In [1]: import numpy as np

In [2]: np.set_printoptions(precision=3, suppress=True, linewidth=120, floatmode="fixed")

In [3]: rnd = lambda a: np.round(a, 3) + 0

In [4]: M = np.load("w.npy")

In [5]: M
Out[5]: 
array([[-2,  0,  0,  0,  0],
       [ 0, -3,  0,  0,  0],
       [ 0,  0,  0,  0,  0],
       [ 0,  0,  0,  0,  0],
       [ 0,  0,  0,  0, -1]])

In [6]: np.allclose(M[:-1].T @ np.linalg.lstsq(M[:-1].T, M[-1])[0], M[-1])
Out[6]: False

In [7]: rnd(M @ np.linalg.pinv(M) @ M)
Out[7]: 
array([[-2.000,  0.000,  0.000,  0.000,  0.000],
       [ 0.000, -3.000,  0.000,  0.000,  0.000],
       [ 0.000,  0.000,  0.000,  0.000,  0.000],
       [ 0.000,  0.000,  0.000,  0.000,  0.000],
       [ 0.000,  0.000,  0.000,  0.000, -1.000]])

In [8]: rnd(np.trace(np.linalg.pinv(M) @ M))
Out[8]: np.float64(3.0)

In [9]: r0 = np.array([4, 5])

In [10]: np.cross(M[0, :3], M[1, :3])
Out[10]: array([0, 0, 6])

In [11]: np.polyval(r0, M[0])
Out[11]: array([-3,  5,  5,  5,  5])

In [12]: np.correlate(M[0], M[1], "full")
Out[12]: array([0, 0, 0, 6, 0, 0, 0, 0, 0])

In [13]: x = np.array([-1, 0, -2, 0, 2])

In [14]: np.sign((M @ x).round(6))
Out[14]: array([ 1,  0,  0,  0, -1])

In [15]: np.linalg.norm(M @ x) <= np.linalg.norm(M, 2) * np.linalg.norm(x) + 1e-9
Out[15]: np.True_

In [16]: M @ np.ones(5)
Out[16]: array([-2.000, -3.000,  0.000,  0.000, -1.000])

In [17]: (M @ x).argmax()
Out[17]: np.int64(0)

In [18]: np.einsum("ij,j->i", M, x)
Out[18]: array([ 2,  0,  0,  0, -2])

In [19]: M @ np.eye(5)[0]
Out[19]: array([-2.000,  0.000,  0.000,  0.000,  0.000])

In [20]: U, sv, Vh = np.linalg.svd(M)

In [21]: vecs = Vh[:(sv > 1e-8).sum()]

In [22]: rng = np.random.default_rng(30)

In [23]: x = M[3] + -3 * M[2] + rng.integers(2) * np.eye(5)[3]

In [24]: x
Out[24]: array([0.000, 0.000, 0.000, 0.000, 0.000])

In [25]: rnd(np.linalg.norm(x - vecs.T @ vecs @ x))
Out[25]: np.float64(0.0)

In [26]: other = np.array([[0.2], [1.0], [0.5], [1.1]])

In [27]: Z = np.array([[0.5, 1.6, 0.6, -1.5, -0.4]])

In [28]: X = other @ Z

In [29]: rnd(X)
Out[29]: 
array([[ 0.100,  0.320,  0.120, -0.300, -0.080],
       [ 0.500,  1.600,  0.600, -1.500, -0.400],
       [ 0.250,  0.800,  0.300, -0.750, -0.200],
       [ 0.550,  1.760,  0.660, -1.650, -0.440]])

In [30]: # null space of dimension 4

In [31]: r = np.linalg.matrix_rank(X)

In [32]: r
Out[32]: np.int64(1)

In [33]: null = np.linalg.svd(X)[2][r:].T

In [34]: np.allclose(X @ null, 0)
Out[34]: True

In [35]: [int(np.linalg.matrix_rank(np.delete(X, i, axis=0))) for i in range(4)]
Out[35]: [1, 1, 1, 1]
